$ python -q
>>> import numpy as np
>>> np.set_printoptions(suppress=True, linewidth=140)
>>> E = np.loadtxt("test18.csv", delimiter=",")
>>> E
array([[-0.193, -0.392, -0.48 , -0.152, -0.768, -0.609, -0.356, -0.204, -0.131, -0.778, -0.109],
       [-6.47 , -6.63 , -1.765,  0.37 , -6.868, -5.943, -6.786, -1.914, -0.158, -7.206, -1.547],
       [ 6.308,  6.321,  1.619,  0.641,  6.142,  5.884,  5.783,  2.06 , -0.596,  6.135,  2.159],
       [-3.001, -3.332, -1.148,  0.089, -3.587, -3.439, -3.369, -1.582, -0.03 , -3.58 , -1.368],
       [-1.477, -1.239, -0.378, -0.28 , -1.257, -1.215, -0.84 , -0.217,  0.609, -1.371, -0.333],
       [-2.066, -2.103, -0.863,  0.252, -2.27 , -2.633, -2.295, -0.868, -0.215, -2.233, -0.282],
       [ 2.952,  1.731,  0.867, -0.399,  2.487,  2.781,  2.335,  0.987, -0.06 ,  2.306,  0.524],
       [ 0.228, -0.867, -0.165, -0.017, -0.575, -0.308, -0.661,  0.355,  0.01 , -0.472, -0.253],
       [-0.824, -0.739,  0.166,  0.379, -0.667, -0.956, -1.024, -0.126,  0.37 , -1.173, -0.12 ],
       [-1.316, -1.093, -0.795,  0.268, -1.81 , -1.206, -0.951, -0.519,  0.22 , -0.613, -0.03 ],
       [ 5.018,  4.411,  1.497,  0.584,  4.504,  4.639,  4.578,  1.58 , -0.158,  4.554,  1.664],
       [ 5.522,  4.981,  1.312,  0.44 ,  4.654,  4.784,  4.618,  1.801, -0.455,  4.515,  1.512],
       [ 2.951,  3.155,  0.984,  0.266,  3.018,  2.811,  2.977,  0.515, -0.153,  3.217,  1.522],
       [-1.702, -1.783, -0.628,  0.299, -1.829, -1.732, -1.922, -0.351,  0.036, -1.241, -0.945],
       [-1.165, -1.174, -0.939, -0.051, -1.17 , -1.459, -1.445, -0.344,  0.223, -1.514,  0.115],
       [ 3.611,  4.154,  1.506, -0.201,  3.717,  3.439,  3.421,  1.416, -0.054,  3.979,  0.973],
       [-0.897, -0.708, -0.639,  0.247, -1.383, -1.152, -1.085, -0.105, -0.431, -0.891, -0.331],
       [ 1.46 ,  1.576,  0.245, -0.222,  2.246,  1.581,  1.341,  0.627,  0.02 ,  2.362,  0.648],
       [ 0.403,  0.189,  0.889, -0.115,  0.292,  0.134,  0.283, -0.108,  0.18 ,  0.442,  0.285],
       [ 1.64 ,  1.784,  0.743,  0.714,  1.363,  1.344,  1.086,  0.943,  0.576,  0.703,  0.606],
       [-0.626, -0.462, -0.395, -0.074, -1.   , -0.803, -0.789, -0.331, -0.521, -0.367, -0.112],
       [ 2.748,  2.605,  1.104, -0.101,  2.32 ,  2.478,  2.152,  0.951,  0.222,  2.081,  0.519],
       [-0.937, -1.3  , -0.652, -0.555, -0.982, -0.818, -1.471, -0.446, -0.299, -1.663, -0.137],
       [ 0.639,  0.23 ,  0.325,  0.089,  0.472,  0.885,  0.423, -0.197, -0.255,  0.511, -0.001],
       [-0.269, -0.686, -0.07 , -0.247, -0.792, -0.599, -0.454, -0.391, -0.07 , -0.742, -0.166],
       [-2.44 , -2.949, -0.433,  0.039, -2.62 , -2.611, -2.699, -0.387,  0.107, -2.335, -0.902],
       [ 3.326,  2.741,  0.585,  0.441,  2.912,  2.713,  2.688,  1.683,  0.062,  3.207,  1.7  ],
       [ 0.263,  0.035,  0.036, -0.036,  0.214,  0.25 ,  0.047, -0.225,  0.551, -0.405,  0.091],
       [ 1.081,  0.783,  0.247,  0.095,  1.318,  1.018,  1.101, -0.001,  0.175,  1.054,  0.123],
       [-3.   , -2.555, -1.24 , -0.163, -2.767, -2.398, -2.414, -0.324, -0.053, -3.175, -0.619],
       [-1.739, -1.934, -0.063, -0.395, -1.776, -1.775, -1.825, -0.601,  0.092, -2.433, -0.297],
       [-1.239, -1.125, -0.104, -0.504, -1.641, -0.632, -0.338, -0.702, -0.125, -1.052, -0.492],
       [ 2.613,  2.841,  1.078, -0.405,  3.818,  2.306,  2.859,  1.216, -0.122,  2.859,  0.534],
       [-0.937, -0.796, -0.141,  0.478, -1.176, -0.498, -1.357, -0.328, -0.332, -0.861, -0.361],
       [-4.919, -4.696, -1.625, -0.522, -4.86 , -5.085, -4.953, -1.625,  0.153, -4.847, -1.232],
       [ 3.316,  3.885,  0.992,  0.377,  3.825,  3.468,  3.476,  1.008, -0.1  ,  3.627,  1.51 ],
       [ 1.361,  1.991,  0.487,  0.096,  1.688,  1.416,  2.07 ,  0.426,  0.274,  1.15 ,  0.965],
       [-2.047, -2.018, -0.822,  0.021, -1.984, -2.535, -1.683, -0.83 , -0.349, -2.791, -1.09 ],
       [-4.352, -4.416, -1.422,  0.041, -4.822, -4.191, -4.444, -0.899, -0.191, -3.895, -1.06 ],
       [ 0.733,  0.538, -0.07 , -0.087,  0.589,  0.46 ,  0.557,  0.151, -0.593,  0.647,  0.274],
       [-3.297, -3.001, -0.882,  0.005, -3.87 , -3.24 , -3.004, -1.566,  0.258, -3.176, -0.974],
       [ 1.648,  1.264,  0.469,  0.366,  1.139,  2.018,  1.06 , -0.059, -0.899,  1.124,  0.17 ]])
>>> x0 = np.array([-2, 7, 8, -7, -2, -8, -8, -8, 6, -8, 1])
>>> target = E @ x0
>>> np.round(np.linalg.solve(E.T @ E, E.T @ target), 3)
array([-2.,  7.,  8., -7., -2., -8., -8., -8.,  6., -8.,  1.])
>>> np.round(np.linalg.lstsq(E, target)[0], 3)
array([-2.,  7.,  8., -7., -2., -8., -8., -8.,  6., -8.,  1.])
>>> rng = np.random.default_rng(464453)
>>> target = target + 0.3 * rng.normal(size=42)
>>> target.round(3)
array([  11.782,  136.453, -132.209,   74.405,   28.3  ,   47.752,  -55.319,    1.815,   25.153,   18.015, -102.321, -105.073,  -59.406,
         28.412,   28.968,  -70.208,   16.013,  -39.697,    3.791,  -21.098,   13.039,  -41.69 ,   26.807,  -13.092,   15.25 ,   49.925,
        -72.026,    5.895,  -22.695,   50.52 ,   49.552,   21.068,  -55.827,   16.242,  108.673,  -73.502,  -26.481,   46.169,   81.358,
        -16.71 ,   75.094,  -33.959])
>>> coef, *_ = np.linalg.lstsq(E, target)
>>> coef.round()
array([-2.,  7.,  8., -7., -2., -8., -8., -8.,  6., -8.,  1.])
>>> round(np.linalg.norm(target - E @ coef), 3)
np.float64(1.767)
